% python3 -q
>>> import numpy as np
>>> import numpy.linalg as la
>>> np.set_printoptions(precision=1, suppress=True, linewidth=100)
>>> F = np.array([[6.0, -4.0, 0.0, 5.0],
...     [-2.0, 5.0, 0.0, -2.0],
...     [0.0, 0.0, 4.0, 0.0],
...     [-2.0, 4.0, 0.0, -1.0]])
>>> np.round(la.det(2 * F), 1), np.round(la.det(F), 1)
(np.float64(1280.0), np.float64(80.0))
>>> np.round(la.eigvals(F).sum().real, 1)
np.float64(14.0)
>>> print(np.round(la.det(F.T), 1))
80.0
>>> np.einsum("ij,ji->", F, F)
np.float64(58.0)
>>> O, Rm = la.qr(F)
>>> O.shape, Rm.shape
((4, 4), (4, 4))
>>> np.abs(np.diag(Rm))
array([6.6, 4.1, 4. , 0.7])
>>> O
array([[-0.9, -0.4,  0. ,  0.1],
       [ 0.3, -0.8,  0. , -0.6],
       [-0. , -0. ,  1. ,  0. ],
       [ 0.3, -0.5, -0. ,  0.8]])
>>> (F != 0).astype(int)
array([[1, 1, 0, 1],
       [1, 1, 0, 1],
       [0, 0, 1, 0],
       [1, 1, 0, 1]])
>>> (la.matrix_power((F != 0) + (F.T != 0) + np.eye(4), 4) > 0).astype(int)
array([[1, 1, 0, 1],
       [1, 1, 0, 1],
       [0, 0, 1, 0],
       [1, 1, 0, 1]])
>>> F @ F
array([[ 34., -24.,   0.,  33.],
       [-18.,  25.,   0., -18.],
       [  0.,   0.,  16.,   0.],
       [-18.,  24.,   0., -17.]])
>>> rng = np.random.default_rng(69620)
>>> A = np.triu(rng.random((6, 6)) < 0.4, 1).astype(int)
>>> A = A + A.T
>>> A
array([[0, 0, 1, 0, 0, 0],
       [0, 0, 0, 0, 1, 0],
       [1, 0, 0, 0, 1, 0],
       [0, 0, 0, 0, 0, 1],
       [0, 1, 1, 0, 0, 0],
       [0, 0, 0, 1, 0, 0]])
>>> # 2 groups of indices that never mix
>>> la.matrix_power(A, 4)
array([[2, 0, 0, 0, 3, 0],
       [0, 2, 3, 0, 0, 0],
       [0, 3, 5, 0, 0, 0],
       [0, 0, 0, 1, 0, 0],
       [3, 0, 0, 0, 5, 0],
       [0, 0, 0, 0, 0, 1]])
>>> A @ A
array([[1, 0, 0, 0, 1, 0],
       [0, 1, 1, 0, 0, 0],
       [0, 1, 2, 0, 0, 0],
       [0, 0, 0, 1, 0, 0],
       [1, 0, 0, 0, 2, 0],
       [0, 0, 0, 0, 0, 1]])
>>> x = np.array([1, 2, -3, -2, 3, -3])
>>> target = A @ x
>>> b, lr = np.zeros(6), 1 / la.norm(A, 2) ** 2
>>> for i in range(20):
...     b -= lr * A.T @ (A @ b - target)
...     if i % 5 == 0: print(i, round(la.norm(A @ b - target), 1))
... 
0 2.8
5 0.8
10 0.4
15 0.2
>>> round(la.cond(A), 1)
np.float64(2.6)
>>> b
array([ 1. ,  1.9, -2.9, -2. ,  3. , -3. ])
>>> W = np.array([[3, 2, 0, -3, 1, 0],
...     [-3, -1, 2, 1, -1, -1],
...     [-2, -2, -1, 2, 1, 3],
...     [1, 3, 2, 0, 3, -1],
...     [3, -2, -1, -1, 0, 0],
...     [-2, -2, 3, -3, 3, 2]])
>>> b = np.array([-1, 1, 1, -2, 0, 1])
>>> H = np.maximum(A @ W + b, 0)
>>> H
array([[0, 0, 0, 0, 1, 4],
       [2, 0, 0, 0, 0, 1],
       [5, 1, 0, 0, 1, 1],
       [0, 0, 4, 0, 3, 3],
       [0, 0, 2, 1, 0, 3],
       [0, 4, 3, 0, 3, 0]])
>>> (H > 0).astype(int)
array([[0, 0, 0, 0, 1, 1],
       [1, 0, 0, 0, 0, 1],
       [1, 1, 0, 0, 1, 1],
       [0, 0, 1, 0, 1, 1],
       [0, 0, 1, 1, 0, 1],
       [0, 1, 1, 0, 1, 0]])
>>> basis = np.array([[0, 2], [1, 2], [1, -2], [2, -2], [1, -2], [-2, -1]])
>>> (H @ basis).round(6).argmax(axis=1)
array([1, 1, 1, 0, 0, 0])
>>> print(W @ basis)
[[ -3  14]
 [  4 -11]
 [ -4 -15]
 [ 10  -1]
 [ -5   6]
 [ -6 -16]]
>>> H @ basis
array([[ -7,  -6],
       [ -2,   3],
       [  0,   9],
       [  1, -17],
       [ -2,  -9],
       [ 10,  -4]])
